>>> import numpy as np
>>> np.set_printoptions(precision=2, suppress=True, linewidth=200, floatmode="fixed")
>>> arr = np.load("m.npy")
>>> arr
array([[ 9,  9,  9],
       [-4, -4, -4],
       [ 9,  9,  9]])
>>> Uu, sv, Vh = np.linalg.svd(arr)
>>> np.argmax(sv[:-1] / (sv[1:] + 1e-6)) + 1
np.int64(1)
>>> sv.round(2) + 0
array([23.11,  0.00,  0.00])
>>> B = Uu[:, :1] @ np.diag(sv[:1]) @ Vh[:1]
>>> np.linalg.matrix_rank(B)
np.int64(1)
>>> np.round(np.abs(arr - B).max(), 2)
np.float64(0.0)
>>> np.einsum("ii->", arr)
np.int64(14)
>>> np.round(np.linalg.det(2 * arr), 2), round(np.linalg.det(arr), 2)
(np.float64(0.0), np.float64(0.0))
>>> np.round(np.linalg.det(arr[::-1]), 2)
np.float64(0.0)
>>> round(np.linalg.det(arr.T), 2)
np.float64(0.0)
>>> round(float(np.trace(np.linalg.pinv(arr) @ arr)), 2)
1.0
>>> try:
...     np.linalg.inv(arr)
... except np.linalg.LinAlgError as e:
...     print(e)
... 
Singular matrix
>>> np.abs(np.diag(np.linalg.qr(arr)[1])) > 1e-9
array([ True, False, False])
>>> B = arr[0, 0] * arr[1:] - np.outer(arr[1:, 0], arr[0])
>>> B
array([[0, 0, 0],
       [0, 0, 0]])
>>> np.flatnonzero(~B.round(6).any(axis=1))
array([0, 1])
>>> arr[:, 0] / arr[0, 0]
array([ 1.00, -0.44,  1.00])
>>> E = np.array([[-0.5, -0.9], [1.4, 0.7]])
>>> E
array([[-0.50, -0.90],
       [ 1.40,  0.70]])
>>> hat = np.triu(np.array([[0, 2], [2, 0]]), 1) + np.eye(2)
>>> B = hat @ E @ np.linalg.inv(hat)
>>> np.round(np.trace(B), 2), round(float(np.trace(E)), 2)
(np.float64(0.2), 0.2)
>>> hat @ E - E @ hat
array([[ 2.80,  2.40],
       [ 0.00, -2.80]])
>>> B = np.array([[0, 3], [1, 2]])
>>> np.einsum("ij->j", E)
array([ 0.90, -0.20])
>>> np.linalg.matrix_rank(E @ B)
np.int64(2)
>>> np.einsum("ik,kj->ij", E, B)
array([[-0.90, -3.30],
       [ 0.70,  5.60]])
>>> B.T @ E.T
array([[-0.90,  0.70],
       [-3.30,  5.60]])
>>> np.linalg.matrix_rank(np.vstack([E, B.T]))
np.int64(2)
>>> W = np.array([[8, 6, 3, 1, 4], [5, 0, 6, 3, 9]])
>>> b = np.array([-3, -3, -1, -2, -3])
>>> act = np.maximum(E @ W + b, 0)
>>> (act > 0).mean(axis=0)
array([0.50, 0.50, 0.50, 0.50, 0.50])
>>> (act > 0).astype(int)
array([[0, 0, 0, 0, 0],
       [1, 1, 1, 1, 1]])
>>> basis = np.array([[2, 0], [0, 1], [2, 1], [0, 2], [2, 2]])
>>> W @ basis
array([[30, 19],
       [40, 30]])
>>> X = np.load("data.npy")
>>> X
array([[ 8,  4, -8, -4],
       [ 4,  8, -4, -8],
       [ 0,  0,  2,  1],
       [ 0,  0,  1,  2]])
>>> vec = np.array([0, 3, 1, 0])
>>> h = np.maximum(X @ vec, 0)
>>> np.flatnonzero(h > 1e-9)
array([0, 1, 2, 3])
>>> h
array([ 4, 20,  2,  1])
>>> np.tanh(X @ vec)
array([1.00, 1.00, 0.96, 0.76])
>>> np.maximum(X @ vec, 0) - np.maximum(-X @ vec, 0)
array([ 4, 20,  2,  1])
>>> X * (h > 1e-9)[:, None]
array([[ 8,  4, -8, -4],
       [ 4,  8, -4, -8],
       [ 0,  0,  2,  1],
       [ 0,  0,  1,  2]])
>>> np.einsum("ij,ji->", X, X)
np.int64(170)
>>> np.einsum("ii->", X)
np.int64(20)
>>> np.poly(X)
array([   1.00,  -20.00,  115.00, -240.00,  144.00])
>>> hat = np.triu(np.array([[-1, 3, 3, -1], [-2, 0, -2, -2], [-2, -1, -3, 3], [-2, 1, 1, -2]]), 1) + np.eye(4)
>>> B = hat @ X @ np.linalg.inv(hat)
>>> np.trace(B), np.trace(X)
(np.float64(20.0), np.int64(20))
>>> np.linalg.matrix_rank(B)
np.int64(4)
>>> hat @ X - X @ hat
array([[ 12.00,   0.00, -23.00,  17.00],
       [  0.00, -12.00,  -2.00,  26.00],
       [  0.00,   0.00,   3.00,   0.00],
       [  0.00,   0.00,   0.00,  -3.00]])
>>> round(float(np.linalg.det(B)), 2)
144.0
>>> np.poly(B)
array([   1.00,  -20.00,  115.00, -240.00,  144.00])
>>> B = X / np.linalg.norm(X, axis=1, keepdims=True)
>>> cov = B @ B.T
>>> (cov - 2 * np.eye(4)).round(6).argmax(axis=1)
array([1, 0, 3, 2])
>>> np.argwhere(np.triu(np.abs(cov) > 0.95, 1))
array([], shape=(0, 2), dtype=int64)
>>> cov[2]
array([-0.71, -0.57,  1.00,  0.80])
>>> f = np.array([6, 4, 1, -4])
>>> B = X + np.outer(f, np.eye(4)[3])
>>> np.linalg.matrix_rank(np.linalg.inv(B) - np.linalg.inv(X), tol=1e-8)
np.int64(1)
>>> round(np.linalg.det(B) / np.linalg.det(X), 2), np.round(1 + np.linalg.solve(X, f)[3], 2)
(np.float64(-2.0), np.float64(-2.0))
>>> A = np.load("arr.npy")
>>> A
array([[-5.32,  3.84, -7.55],
       [ 1.59, -5.57,  8.15],
       [ 8.23,  4.93, -2.83],
       [-5.80,  3.52, -7.34],
       [-8.71, -4.48,  2.00],
       [-9.49, -1.02, -2.97],
       [ 9.43,  0.79,  3.25],
       [ 2.38, -5.29,  8.14],
       [-5.82,  3.51, -7.33],
       [-6.59,  2.94, -6.92],
       [-9.64, -2.05, -1.66],
       [ 9.64,  2.29,  1.35],
       [-5.02, -6.22,  6.01],
       [-7.89,  1.73, -5.90],
       [-9.64, -2.03, -1.69],
       [-8.54, -4.65,  2.31],
       [-3.75,  4.70, -7.99],
       [-0.53,  5.88, -8.07],
       [-6.43, -5.88,  4.91],
       [ 4.24, -4.46,  7.88],
       [ 9.46,  0.90,  3.12],
       [-4.19, -6.32,  6.52],
       [ 2.93, -5.07,  8.10],
       [ 4.10,  6.33, -6.57]])
>>> z = A[:, 0] > np.median(A[:, 0])
>>> f = A[z].mean(axis=0) - A[~z].mean(axis=0)
>>> f
array([11.04,  0.83,  3.93])
>>> z.astype(int)
array([0, 1, 1, 0, 0, 0, 1, 1, 0, 0, 0, 1, 0, 0, 0, 0, 1, 1, 0, 1, 1, 1, 1, 1])
>>> np.round((((A - A.mean(axis=0)) @ f > 0) == z).mean(), 2)
np.float64(0.88)
>>> np.argsort(-np.abs(f).round(6), kind="stable")
array([0, 2, 1])
>>> ((A - A.mean(axis=0)) @ f > 0).astype(int)
array([0, 1, 1, 0, 0, 0, 1, 1, 0, 0, 0, 1, 0, 0, 0, 0, 0, 0, 0, 1, 1, 0, 1, 1])
>>> data = np.array([[11.66, -3.71, -23.51],
...     [10.62, -4.63, -20.0],
...     [10.19, -4.95, -18.62],
...     [3.85, -5.39, -2.89],
...     [3.41, -5.06, -2.19],
...     [2.68, -4.38, -1.2],
...     [0.29, -0.68, 0.19],
...     [-0.05, 0.09, -1.46],
...     [0.05, -0.26, -1.49],
...     [1.49, -6.14, -0.43],
...     [1.65, -6.87, -0.21],
...     [2.15, -9.21, 0.57],
...     [2.81, -12.4, 1.75]])
>>> data
array([[ 11.66,  -3.71, -23.51],
       [ 10.62,  -4.63, -20.00],
       [ 10.19,  -4.95, -18.62],
       [  3.85,  -5.39,  -2.89],
       [  3.41,  -5.06,  -2.19],
       [  2.68,  -4.38,  -1.20],
       [  0.29,  -0.68,   0.19],
       [ -0.05,   0.09,  -1.46],
       [  0.05,  -0.26,  -1.49],
       [  1.49,  -6.14,  -0.43],
       [  1.65,  -6.87,  -0.21],
       [  2.15,  -9.21,   0.57],
       [  2.81, -12.40,   1.75]])
>>> B = np.c_[data[:, :1] @ np.array([[-5]]), np.array([-5, 3, 2, 5, -3, 3, 0, 0, -4, 3, 5, 3, -3])]
>>> B
array([[-58.30,  -5.00],
       [-53.10,   3.00],
       [-50.95,   2.00],
       [-19.25,   5.00],
       [-17.05,  -3.00],
       [-13.40,   3.00],
       [ -1.45,   0.00],
       [  0.25,   0.00],
       [ -0.25,  -4.00],
       [ -7.45,   3.00],
       [ -8.25,   5.00],
       [-10.75,   3.00],
       [-14.05,  -3.00]])
>>> np.linalg.matrix_rank(B)
np.int64(2)
>>> np.linalg.matrix_rank(np.c_[data, B])
np.int64(4)
>>> np.round(np.linalg.lstsq(data, B[:, 0])[0], 2) + 0
array([-5.00,  0.00,  0.00])
>>> dist = np.linalg.norm(data[:, None] - data[None], axis=-1)
>>> np.unravel_index(dist.round(6).argmax(), dist.shape)
(np.int64(0), np.int64(12))
>>> np.linalg.norm(data - data.mean(axis=0), axis=1)
array([19.79, 16.12, 14.69,  2.51,  3.20,  4.35,  7.84,  7.45,  7.16,  5.62,  5.95,  7.53, 10.39])
>>> (dist + 1e9 * np.eye(13)).round(6).argmin(axis=1)
array([ 1,  2,  1,  4,  3,  4,  8,  8,  7, 10,  9, 10, 11])
>>> np.linalg.norm(data, axis=1)
array([26.50, 23.11, 21.80,  7.23,  6.48,  5.27,  0.76,  1.46,  1.51,  6.33,  7.07,  9.47, 12.83])
>>> dist[5].round(6).argsort(kind="stable")[:4]
array([5, 4, 9, 3])
>>> feats = np.loadtxt("dump.csv", delimiter=",")
>>> feats
array([[ 0.99,  0.13,  0.05],
       [ 0.13, -0.73, -0.67],
       [ 0.05, -0.67,  0.74]])
>>> # symmetric
>>> B = np.linalg.inv(feats)
>>> np.linalg.inv(B)
array([[ 0.99,  0.13,  0.05],
       [ 0.13, -0.73, -0.67],
       [ 0.05, -0.67,  0.74]])
>>> np.round(feats @ B, 2) + 0
array([[1.00, 0.00, 0.00],
       [0.00, 1.00, 0.00],
       [0.00, 0.00, 1.00]])
>>> np.linalg.det(feats) * B
array([[-0.99, -0.13, -0.05],
       [-0.13,  0.73,  0.67],
       [-0.05,  0.67, -0.74]])
>>> round(float(np.linalg.cond(feats)), 2)
1.0
>>> (np.abs(B) > 1e-9).astype(int)
array([[1, 1, 1],
       [1, 1, 1],
       [1, 1, 1]])
>>> np.allclose(B, feats.T)
True
>>> vec = np.array([-2, -1, -2])
>>> target = feats @ vec
>>> b, lr = np.zeros(3), 1 / np.linalg.norm(feats, 2) ** 2
>>> for i in range(40):
...     b -= lr * feats.T @ (feats @ b - target)
...     if i % 10 == 0: print(i, round(np.linalg.norm(feats @ b - target), 2))
... 
0 0.0
10 0.0
20 0.0
30 0.0
>>> b
array([-2.00, -1.00, -2.00])
